% python3 -q
>>> import numpy as np
>>> np.set_printoptions(precision=2, suppress=True, linewidth=100)
>>> data = np.array([[-1, 2, 0, 1, 0, -1, 1, 1, 1, 2, 1],
...     [-1, 0, 1, -2, -2, 1, -2, -2, 0, -1, -2],
...     [0, 0, 2, 0, 2, -1, 1, 2, -1, -1, 1],
...     [-1, -1, -1, 2, 1, 2, 0, 1, 0, 0, -1],
...     [-2, -2, 1, 0, 2, 2, 1, -2, 2, -1, -2],
...     [0, -1, 0, 1, 2, 1, 2, -1, -2, -1, 0],
...     [1, 1, -2, 2, 2, 1, 0, 0, -1, -2, 2],
...     [-1, 2, 0, 1, 2, 2, 2, -1, 1, 0, -2]])
>>> data[:, 1] = -2 * data[:, 7]
>>> data
array([[-1, -2,  0,  1,  0, -1,  1,  1,  1,  2,  1],
       [-1,  4,  1, -2, -2,  1, -2, -2,  0, -1, -2],
       [ 0, -4,  2,  0,  2, -1,  1,  2, -1, -1,  1],
       [-1, -2, -1,  2,  1,  2,  0,  1,  0,  0, -1],
       [-2,  4,  1,  0,  2,  2,  1, -2,  2, -1, -2],
       [ 0,  2,  0,  1,  2,  1,  2, -1, -2, -1,  0],
       [ 1,  0, -2,  2,  2,  1,  0,  0, -1, -2,  2],
       [-1,  2,  0,  1,  2,  2,  2, -1,  1,  0, -2]])
>>> f = np.array([1, 1, 0])
>>> np.array([np.convolve(row, f, "same") for row in data])
array([[-3, -2,  1,  1, -1,  0,  2,  2,  3,  3,  1],
       [ 3,  5, -1, -4, -1, -1, -4, -2, -1, -3, -2],
       [-4, -2,  2,  2,  1,  0,  3,  1, -2,  0,  1],
       [-3, -3,  1,  3,  3,  2,  1,  1,  0, -1, -1],
       [ 2,  5,  1,  2,  4,  3, -1,  0,  1, -3, -2],
       [ 2,  2,  1,  3,  3,  3,  1, -3, -3, -1,  0],
       [ 1, -2,  0,  4,  3,  1,  0, -1, -3,  0,  2],
       [ 1,  2,  1,  3,  4,  4,  1,  0,  1, -2, -2]])
>>> np.convolve(data[3], f)
array([-1, -3, -3,  1,  3,  3,  2,  1,  1,  0, -1, -1,  0])
>>> np.polyval(f, data[3])
array([0, 2, 0, 6, 2, 6, 0, 2, 0, 0, 0])
>>> np.cross(data[3, :3], data[4, :3])
array([ 2,  3, -8])
>>> rng = np.random.default_rng(125)
>>> M2 = data + rng.integers(-2, 3, (8, 7)) @ rng.integers(-2, 3, (7, 11))
>>> M2
array([[ -4,  -2,  -1,   9,   2,  -2,   7,  -1,  -4,   1,   0],
       [  5,  -1,  -5,  -3,  -3,  -1,   4,   0,  -9,  -2,  -2],
       [  4,   7,  -1,  -2,  -9,   3,   6,   0,  -3,  -6,   5],
       [ -3,   4,  10,   1,   3,  12,   5,  -7,  -4,   2,  -4],
       [  2,   6,   2,  -8,  -4,   9,   7,  -6,  -1,  -3,  -5],
       [  2,  -3, -10,   1,  -2,  -8,   1,   0,   8,  -6,   1],
       [  5,   0,  -3,  -5,  -2,  -7,   5,  -8,   4,  -6,  -4],
       [  3,   0,  -6,   6,   4,   1,  -3,   9,  -4,   2,   8]])
>>> np.round(np.linalg.svd(M2 - data, compute_uv=False), 2) + 0
array([29.85, 25.33, 20.62, 15.15, 11.7 ,  5.61,  3.26,  0.  ])
>>> np.linalg.matrix_rank(M2 - data, tol=1e-8)
np.int64(7)
>>> x = np.array([-5, 4, 4, 3, 1, -1, 5, 0, 2, -5, -2])
>>> h = np.maximum(M2 @ x, 0)
>>> h
array([61,  0, 30, 80, 43,  0, 24,  0])
>>> np.maximum(M2 @ (3 * x), 0)
array([183,   0,  90, 240, 129,   0,  72,   0])
>>> Uu, sig, VT = np.linalg.svd(data)
>>> np.argmax(sig[:-1] / (sig[1:] + 1e-6)) + 1
np.int64(7)
>>> M2 = Uu[:, :7] @ np.diag(sig[:7]) @ VT[:7]
>>> round(float(np.abs(data - M2).max()), 2)
0.04
>>> np.linalg.matrix_rank(M2)
np.int64(7)
>>> np.linalg.matrix_rank(data, rtol=0.05)
np.int64(7)
>>> np.round(np.linalg.norm(data - M2, 2), 2), round(float(sig[7]), 2)
(np.float64(0.1), 0.1)
